$ ipython --no-banner

In [1]: import numpy as np

In [2]: import numpy.linalg as la

In [3]: np.set_printoptions(precision=2, suppress=True, linewidth=140)

In [4]: tidy = lambda a: np.round(a, 2) + 0

In [5]: K = np.abs(np.array([[4, 1, 2, 4, 8, 3, 3],
   ...:     [9, 1, 0, 0, 4, 4, 2],
   ...:     [1, 4, 1, 9, 8, 4, 3],
   ...:     [6, 9, 0, 2, 7, 5, 9],
   ...:     [9, 6, 8, 3, 1, 7, 8],
   ...:     [3, 1, 0, 8, 6, 4, 9],
   ...:     [6, 6, 6, 7, 9, 9, 2]])) + np.eye(7)

In [6]: K = K / K.sum(axis=1, keepdims=True)

In [7]: print(tidy(K))
[[0.19 0.04 0.08 0.15 0.31 0.12 0.12]
 [0.43 0.1  0.   0.   0.19 0.19 0.1 ]
 [0.03 0.13 0.06 0.29 0.26 0.13 0.1 ]
 [0.15 0.23 0.   0.08 0.18 0.13 0.23]
 [0.21 0.14 0.19 0.07 0.05 0.16 0.19]
 [0.09 0.03 0.   0.25 0.19 0.16 0.28]
 [0.13 0.13 0.13 0.15 0.2  0.2  0.07]]

In [8]: print(tidy(la.norm(K, 2)))
1.04

In [9]: print(tidy(K[1] @ K[2]))
0.11

In [10]: print(tidy(la.norm(K, axis=0)))
[0.56 0.34 0.25 0.45 0.55 0.41 0.45]

In [11]: print(la.norm(K, axis=1).argmax())
1

In [12]: print(tidy(la.norm(K[1] - K[2])))
0.5

In [13]: print(tidy(la.norm(K)))
1.17

In [14]: print(la.matrix_rank(K))
7

In [15]: print(tidy(K.sum(axis=0)))
[1.24 0.79 0.46 0.99 1.37 1.08 1.07]

In [16]: print(tidy(np.diff(K, axis=0)))
[[ 0.24  0.06 -0.08 -0.15 -0.12  0.08 -0.02]
 [-0.4   0.03  0.06  0.29  0.07 -0.06  0.  ]
 [ 0.12  0.1  -0.06 -0.21 -0.08  0.    0.13]
 [ 0.06 -0.09  0.19 -0.01 -0.13  0.03 -0.04]
 [-0.12 -0.11 -0.19  0.18  0.14 -0.01  0.1 ]
 [ 0.04  0.1   0.13 -0.1   0.01  0.04 -0.22]]

In [17]: print(K.shape)
(7, 7)

In [18]: print(tidy(K.mean(axis=0)))
[0.18 0.11 0.07 0.14 0.2  0.15 0.15]

In [19]: print(np.unravel_index(np.abs(K).argmax(), K.shape))
(np.int64(1), np.int64(0))

In [20]: print(tidy(K - K[0]))
[[ 0.    0.    0.    0.    0.    0.    0.  ]
 [ 0.24  0.06 -0.08 -0.15 -0.12  0.08 -0.02]
 [-0.16  0.09 -0.01  0.14 -0.05  0.01 -0.02]
 [-0.04  0.19 -0.08 -0.08 -0.13  0.01  0.12]
 [ 0.02  0.1   0.11 -0.08 -0.26  0.05  0.07]
 [-0.1  -0.01 -0.08  0.1  -0.12  0.04  0.17]
 [-0.06  0.09  0.05  0.   -0.11  0.08 -0.05]]

In [21]: print(tidy(np.abs(K).max()))
0.43

In [22]: print(K @ np.ones(7))
[1. 1. 1. 1. 1. 1. 1.]

In [23]: print(tidy(la.matrix_power(K, 2)))
[[0.17 0.12 0.09 0.13 0.17 0.15 0.17]
 [0.19 0.07 0.08 0.14 0.21 0.15 0.15]
 [0.19 0.14 0.07 0.11 0.16 0.15 0.18]
 [0.22 0.1  0.08 0.11 0.18 0.17 0.14]
 [0.17 0.1  0.06 0.16 0.22 0.15 0.14]
 [0.16 0.13 0.08 0.13 0.17 0.16 0.17]
 [0.18 0.11 0.06 0.14 0.18 0.15 0.17]]

In [24]: print(tidy(la.matrix_power(K, 100)))
[[0.18 0.11 0.07 0.14 0.19 0.15 0.16]
 [0.18 0.11 0.07 0.14 0.19 0.15 0.16]
 [0.18 0.11 0.07 0.14 0.19 0.15 0.16]
 [0.18 0.11 0.07 0.14 0.19 0.15 0.16]
 [0.18 0.11 0.07 0.14 0.19 0.15 0.16]
 [0.18 0.11 0.07 0.14 0.19 0.15 0.16]
 [0.18 0.11 0.07 0.14 0.19 0.15 0.16]]

In [25]: p = np.eye(7)[6]

In [26]: for _ in range(5):
    ...:     p = p @ K
    ...:     print(p.round(2))
    ...: 
[0.13 0.13 0.13 0.15 0.2  0.2  0.07]
[0.18 0.11 0.06 0.14 0.18 0.15 0.17]
[0.18 0.11 0.07 0.13 0.19 0.16 0.16]
[0.18 0.11 0.07 0.14 0.19 0.15 0.16]
[0.18 0.11 0.07 0.14 0.19 0.15 0.16]

In [27]: Y = np.array([[1, -3], [2, 0]])

In [28]: F = np.tile(Y, (2, 2))

In [29]: print(F)
[[ 1 -3  1 -3]
 [ 2  0  2  0]
 [ 1 -3  1 -3]
 [ 2  0  2  0]]

In [30]: print(la.matrix_rank(F, rtol=0.1))
2

In [31]: print(la.cond(F) > 100)
True

In [32]: T = np.stack([K, 3 * K, K[::-1]])

In [33]: print(tidy(la.norm(T, axis=(1, 2))))
[1.17 3.52 1.17]

In [34]: print(T.shape)
(3, 7, 7)

In [35]: print((T @ K.T).shape)
(3, 7, 7)

In [36]: print(tidy(np.einsum("bij,cij->bc", T, T)))
[[ 1.38  4.14  0.98]
 [ 4.14 12.41  2.94]
 [ 0.98  2.94  1.38]]

In [37]: u = np.array([1, 2, -2, 0, 3, -2, 1, 3]) + 0.5

In [38]: mat = np.eye(8) - 2 * np.outer(u, u) / (u @ u)

In [39]: print(tidy(mat))
[[ 0.89 -0.19  0.11 -0.04 -0.26  0.11 -0.11 -0.26]
 [-0.19  0.69  0.19 -0.06 -0.44  0.19 -0.19 -0.44]
 [ 0.11  0.19  0.89  0.04  0.26 -0.11  0.11  0.26]
 [-0.04 -0.06  0.04  0.99 -0.09  0.04 -0.04 -0.09]
 [-0.26 -0.44  0.26 -0.09  0.39  0.26 -0.26 -0.61]
 [ 0.11  0.19 -0.11  0.04  0.26  0.89  0.11  0.26]
 [-0.11 -0.19  0.11 -0.04 -0.26  0.11  0.89 -0.26]
 [-0.26 -0.44  0.26 -0.09 -0.61  0.26 -0.26  0.39]]

In [40]: print(tidy(mat @ mat.T))
[[1. 0. 0. 0. 0. 0. 0. 0.]
 [0. 1. 0. 0. 0. 0. 0. 0.]
 [0. 0. 1. 0. 0. 0. 0. 0.]
 [0. 0. 0. 1. 0. 0. 0. 0.]
 [0. 0. 0. 0. 1. 0. 0. 0.]
 [0. 0. 0. 0. 0. 1. 0. 0.]
 [0. 0. 0. 0. 0. 0. 1. 0.]
 [0. 0. 0. 0. 0. 0. 0. 1.]]

In [41]: print(tidy(mat.T @ mat))
[[1. 0. 0. 0. 0. 0. 0. 0.]
 [0. 1. 0. 0. 0. 0. 0. 0.]
 [0. 0. 1. 0. 0. 0. 0. 0.]
 [0. 0. 0. 1. 0. 0. 0. 0.]
 [0. 0. 0. 0. 1. 0. 0. 0.]
 [0. 0. 0. 0. 0. 1. 0. 0.]
 [0. 0. 0. 0. 0. 0. 1. 0.]
 [0. 0. 0. 0. 0. 0. 0. 1.]]

In [42]: evals, vecs = la.eigh(mat)

In [43]: print(tidy(la.eigvalsh(mat + 3 * np.eye(8))))
[2. 4. 4. 4. 4. 4. 4. 4.]

In [44]: print(tidy(vecs @ np.diag(evals) @ vecs.T))
[[ 0.89 -0.19  0.11 -0.04 -0.26  0.11 -0.11 -0.26]
 [-0.19  0.69  0.19 -0.06 -0.44  0.19 -0.19 -0.44]
 [ 0.11  0.19  0.89  0.04  0.26 -0.11  0.11  0.26]
 [-0.04 -0.06  0.04  0.99 -0.09  0.04 -0.04 -0.09]
 [-0.26 -0.44  0.26 -0.09  0.39  0.26 -0.26 -0.61]
 [ 0.11  0.19 -0.11  0.04  0.26  0.89  0.11  0.26]
 [-0.11 -0.19  0.11 -0.04 -0.26  0.11  0.89 -0.26]
 [-0.26 -0.44  0.26 -0.09 -0.61  0.26 -0.26  0.39]]

In [45]: print(tidy(vecs.T @ mat @ vecs))
[[-1.  0.  0.  0.  0.  0.  0.  0.]
 [ 0.  1.  0.  0.  0.  0.  0.  0.]
 [ 0.  0.  1.  0.  0.  0.  0.  0.]
 [ 0.  0.  0.  1.  0.  0.  0.  0.]
 [ 0.  0.  0.  0.  1.  0.  0.  0.]
 [ 0.  0.  0.  0.  0.  1.  0.  0.]
 [ 0.  0.  0.  0.  0.  0.  1.  0.]
 [ 0.  0.  0.  0.  0.  0.  0.  1.]]

In [46]: vec = np.array([0, 0, 3, 0, 2, 3, 3, 3])

In [47]: y = mat @ vec

In [48]: print(tidy(y))
[-0.98 -1.62  3.97 -0.32 -0.28  3.97  2.02  0.72]

In [49]: print(tidy(la.solve(mat, 2 * y)))
[0. 0. 6. 0. 4. 6. 6. 6.]

In [50]: print(tidy(la.solve(mat, mat[:, 6])))
[0. 0. 0. 0. 0. 0. 1. 0.]

In [51]: print(tidy(la.solve(mat.T, mat[6])))
[0. 0. 0. 0. 0. 0. 1. 0.]

In [52]: feats = np.load("data.npy")

In [53]: print(feats)
[[ 5  5  5  5  5  5  5  5]
 [ 5 10 10 10 10 10 10 10]
 [ 5 10 15 15 15 15 15 15]
 [ 5 10 15 20 20 20 20 20]
 [ 5 10 15 20 25 25 25 25]
 [ 5 10 15 20 25 30 30 30]
 [ 5 10 15 20 25 30 35 35]
 [ 5 10 15 20 25 30 35 40]]

In [54]: low = la.cholesky(feats)

In [55]: print(tidy(low))
[[2.24 0.   0.   0.   0.   0.   0.   0.  ]
 [2.24 2.24 0.   0.   0.   0.   0.   0.  ]
 [2.24 2.24 2.24 0.   0.   0.   0.   0.  ]
 [2.24 2.24 2.24 2.24 0.   0.   0.   0.  ]
 [2.24 2.24 2.24 2.24 2.24 0.   0.   0.  ]
 [2.24 2.24 2.24 2.24 2.24 2.24 0.   0.  ]
 [2.24 2.24 2.24 2.24 2.24 2.24 2.24 0.  ]
 [2.24 2.24 2.24 2.24 2.24 2.24 2.24 2.24]]

In [56]: print(tidy(np.diag(low) ** 2))
[5. 5. 5. 5. 5. 5. 5. 5.]

In [57]: Uu, sv, vt = la.svd(low, full_matrices=False)

In [58]: print(tidy(Uu.T @ Uu))
[[1. 0. 0. 0. 0. 0. 0. 0.]
 [0. 1. 0. 0. 0. 0. 0. 0.]
 [0. 0. 1. 0. 0. 0. 0. 0.]
 [0. 0. 0. 1. 0. 0. 0. 0.]
 [0. 0. 0. 0. 1. 0. 0. 0.]
 [0. 0. 0. 0. 0. 1. 0. 0.]
 [0. 0. 0. 0. 0. 0. 1. 0.]
 [0. 0. 0. 0. 0. 0. 0. 1.]]

In [59]: print(np.abs(Uu[:, 0]).round(6).argmax())
7

In [60]: print((sv > 1e-8).sum())
8

In [61]: print(tidy(sv / sv[0]))
[1.   0.34 0.21 0.15 0.12 0.11 0.1  0.09]

In [62]: print(tidy(np.cumsum(sv ** 2) / np.sum(sv ** 2)))
[0.82 0.91 0.94 0.96 0.98 0.98 0.99 1.  ]

In [63]: m1 = np.load("block4.npy")

In [64]: print(m1)
[[0 1 0 1 1 1 0 0]
 [1 0 0 1 0 0 0 0]
 [0 0 0 1 0 1 0 0]
 [1 1 1 0 1 1 0 0]
 [1 0 0 1 0 1 1 0]
 [1 0 1 1 1 0 1 1]
 [0 0 0 0 1 1 0 0]
 [0 0 0 0 0 1 0 0]]

In [65]: rng = np.random.default_rng(84045)

In [66]: labels = rng.permutation(8)

In [67]: print(labels)
[5 2 0 4 1 6 7 3]

In [68]: Y = m1[labels][:, labels]

In [69]: print(np.diag(Y))
[0 0 0 0 0 0 0 0]

In [70]: print(tidy(la.det(Y)), tidy(la.det(m1[labels])))
1.0 -1.0

In [71]: print(np.trace(Y))
0

In [72]: print(Y)
[[0 1 1 1 0 1 1 1]
 [1 0 0 0 0 0 0 1]
 [1 0 0 1 1 0 0 1]
 [1 0 1 0 0 1 0 1]
 [0 0 1 0 0 0 0 1]
 [1 0 0 1 0 0 0 0]
 [1 0 0 0 0 0 0 0]
 [1 1 1 1 1 0 0 0]]

In [73]: evals, vecs = la.eigh(m1)

In [74]: print(tidy(vecs @ np.diag(evals) @ vecs.T))
[[0. 1. 0. 1. 1. 1. 0. 0.]
 [1. 0. 0. 1. 0. 0. 0. 0.]
 [0. 0. 0. 1. 0. 1. 0. 0.]
 [1. 1. 1. 0. 1. 1. 0. 0.]
 [1. 0. 0. 1. 0. 1. 1. 0.]
 [1. 0. 1. 1. 1. 0. 1. 1.]
 [0. 0. 0. 0. 1. 1. 0. 0.]
 [0. 0. 0. 0. 0. 1. 0. 0.]]

In [75]: print(tidy(vecs.T @ vecs))
[[1. 0. 0. 0. 0. 0. 0. 0.]
 [0. 1. 0. 0. 0. 0. 0. 0.]
 [0. 0. 1. 0. 0. 0. 0. 0.]
 [0. 0. 0. 1. 0. 0. 0. 0.]
 [0. 0. 0. 0. 1. 0. 0. 0.]
 [0. 0. 0. 0. 0. 1. 0. 0.]
 [0. 0. 0. 0. 0. 0. 1. 0.]
 [0. 0. 0. 0. 0. 0. 0. 1.]]

In [76]: print(evals.sum(), np.trace(m1))
0.0 0

In [77]: print(tidy(la.eigvalsh(m1 @ m1)))
[ 0.02  0.34  0.37  1.2   1.33  3.26  4.53 14.94]

In [78]: print(tidy(vecs.T @ m1 @ vecs))
[[-2.13  0.    0.    0.    0.    0.    0.    0.  ]
 [ 0.   -1.81  0.    0.    0.    0.    0.    0.  ]
 [ 0.    0.   -1.15  0.    0.    0.    0.    0.  ]
 [ 0.    0.    0.   -0.61  0.    0.    0.    0.  ]
 [ 0.    0.    0.    0.    0.15  0.    0.    0.  ]
 [ 0.    0.    0.    0.    0.    0.58  0.    0.  ]
 [ 0.    0.    0.    0.    0.    0.    1.1   0.  ]
 [ 0.    0.    0.    0.    0.    0.    0.    3.87]]

In [79]: print(tidy(np.abs(vecs[:, -1])))
[0.42 0.23 0.25 0.47 0.42 0.5  0.24 0.13]

In [80]: A = np.loadtxt("m.csv", delimiter=",")

In [81]: print(A)
[[ 3. -1. -1.  0. -1.]
 [-1.  9.  4.  3.  7.]
 [-1.  4.  5.  6.  2.]
 [ 0.  3.  6. 10. -3.]
 [-1.  7.  2. -3. 13.]]

In [82]: theta = np.radians(36)

In [83]: Rm = np.eye(5)

In [84]: Rm[1, 1] = Rm[4, 4] = np.cos(theta)

In [85]: Rm[1, 4], Rm[4, 1] = -np.sin(theta), np.sin(theta)

In [86]: print(tidy(Rm))
[[ 1.    0.    0.    0.    0.  ]
 [ 0.    0.81  0.    0.   -0.59]
 [ 0.    0.    1.    0.    0.  ]
 [ 0.    0.    0.    1.    0.  ]
 [ 0.    0.59  0.    0.    0.81]]

In [87]: Y = A @ Rm.T

In [88]: print(np.allclose(la.norm(A, axis=1), la.norm(Y, axis=1)))
True

In [89]: print(tidy(la.eigvals(Rm).sum().real))
4.62

In [90]: print(tidy(la.eigvals(Rm)))
[0.81+0.59j 0.81-0.59j 1.  +0.j   1.  +0.j   1.  +0.j  ]
